$ ipython --no-banner

In [1]: import numpy as np

In [2]: np.set_printoptions(precision=2, suppress=True, linewidth=200, legacy="1.25")

In [3]: def tidy(a):
   ...:     return np.round(a, 2) + 0
   ...: 

In [4]: F = np.load("case11.npy")

In [5]: print(F)
[[3 0 0]
 [0 0 3]
 [3 0 0]
 [1 0 1]
 [1 0 1]
 [1 0 1]
 [5 0 0]
 [1 0 1]
 [3 0 0]
 [1 0 1]
 [3 0 0]
 [7 0 0]
 [1 0 1]
 [5 0 0]
 [3 0 0]
 [3 0 0]
 [1 0 1]
 [5 0 0]
 [0 0 3]
 [1 0 1]
 [7 0 0]
 [3 0 0]
 [1 0 1]
 [3 0 0]
 [3 0 0]
 [1 0 1]]

In [6]: print(tidy(np.trace(np.linalg.pinv(F) @ F)))
2.0

In [7]: print(np.linalg.lstsq(F[:-1].T, F[-1])[2])
2

In [8]: print(np.unique(F.round(6), axis=0).shape)
(5, 3)

In [9]: print(np.allclose(F[:-1].T @ np.linalg.lstsq(F[:-1].T, F[-1])[0], F[-1]))
True

In [10]: print(np.abs(np.diag(np.linalg.qr(F)[1])) > 1e-9)
[ True False  True]

In [11]: r0, r1 = F[3], F[16]

In [12]: print(r0 @ r0)
2

In [13]: pr = (r0 @ r1) / (r0 @ r0) * r0

In [14]: print((r1 - pr) @ r0)
0.0

In [15]: print(pr)
[1. 0. 1.]

In [16]: print(r1 - pr)
[0. 0. 0.]

In [17]: data = np.loadtxt("m.csv", delimiter=",")

In [18]: print(data)
[[ 0.3 -1.3 -3. ]
 [ 1.6 -0.4 -0.9]
 [ 0.8  1.7 -2.7]]

In [19]: q = data.astype(float).copy()

In [20]: for j in range(3):
    ...:     q[:, j] -= q[:, :j] @ (q[:, :j].T @ q[:, j])
    ...:     q[:, j] /= np.linalg.norm(q[:, j])
    ...: 

In [21]: print(tidy(q))
[[ 0.17 -0.61 -0.77]
 [ 0.88 -0.26  0.39]
 [ 0.44  0.75 -0.5 ]]

In [22]: def softmax(z):
    ...:     e = np.exp(z - z.max(axis=-1, keepdims=True))
    ...:     return e / e.sum(axis=-1, keepdims=True)
    ...: 

In [23]: print(tidy(softmax(data[2] + 4)))
[0.29 0.7  0.01]

In [24]: print(tidy(softmax(10 * data[2])))
[0. 1. 0.]

In [25]: att = data @ data.T / np.sqrt(3)

In [26]: print(tidy(softmax(att)[2] @ data))
[ 0.78  1.49 -2.7 ]

In [27]: print(tidy(softmax(att + np.triu(np.full(att.shape, -np.inf), 1))))
[[1.   0.   0.  ]
 [0.52 0.48 0.  ]
 [0.06 0.01 0.93]]

In [28]: r0 = np.array([-8, 6])

In [29]: print(np.convolve(data[1], r0))
[-12.8  12.8   4.8  -5.4]

In [30]: print(tidy(np.polyval(r0, data[1])))
[-6.8  9.2 13.2]

In [31]: print(tidy(np.linalg.det(2 * data)), tidy(np.linalg.det(data)))
-104.14 -13.02

In [32]: print(tidy(np.linalg.det(data.T)))
-13.02

In [33]: print(np.kron(np.eye(2, dtype=int), data))
[[ 0.3 -1.3 -3.   0.  -0.  -0. ]
 [ 1.6 -0.4 -0.9  0.  -0.  -0. ]
 [ 0.8  1.7 -2.7  0.   0.  -0. ]
 [ 0.  -0.  -0.   0.3 -1.3 -3. ]
 [ 0.  -0.  -0.   1.6 -0.4 -0.9]
 [ 0.   0.  -0.   0.8  1.7 -2.7]]

In [34]: print(np.einsum("ij,ji->", data, data))
-4.48

In [35]: print(tidy(np.linalg.eigvals(data).sum().real))
-2.8

In [36]: W0 = np.load("a.npy")

In [37]: print(W0)
[[-3.  1.  0.  0.]
 [ 0. -3.  1.  0.]
 [ 0.  0. -3.  1.]
 [ 0.  0.  0. -3.]]

In [38]: print(tidy(np.linalg.norm(W0, "nuc")))
12.25

In [39]: print(tidy(np.linalg.norm(W0, axis=0)))
[3.   3.16 3.16 3.16]

In [40]: print(tidy(np.linalg.norm(W0) ** 2 / np.linalg.norm(W0, 2) ** 2))
2.65

In [41]: print(tidy(np.linalg.norm(W0, 2)))
3.84
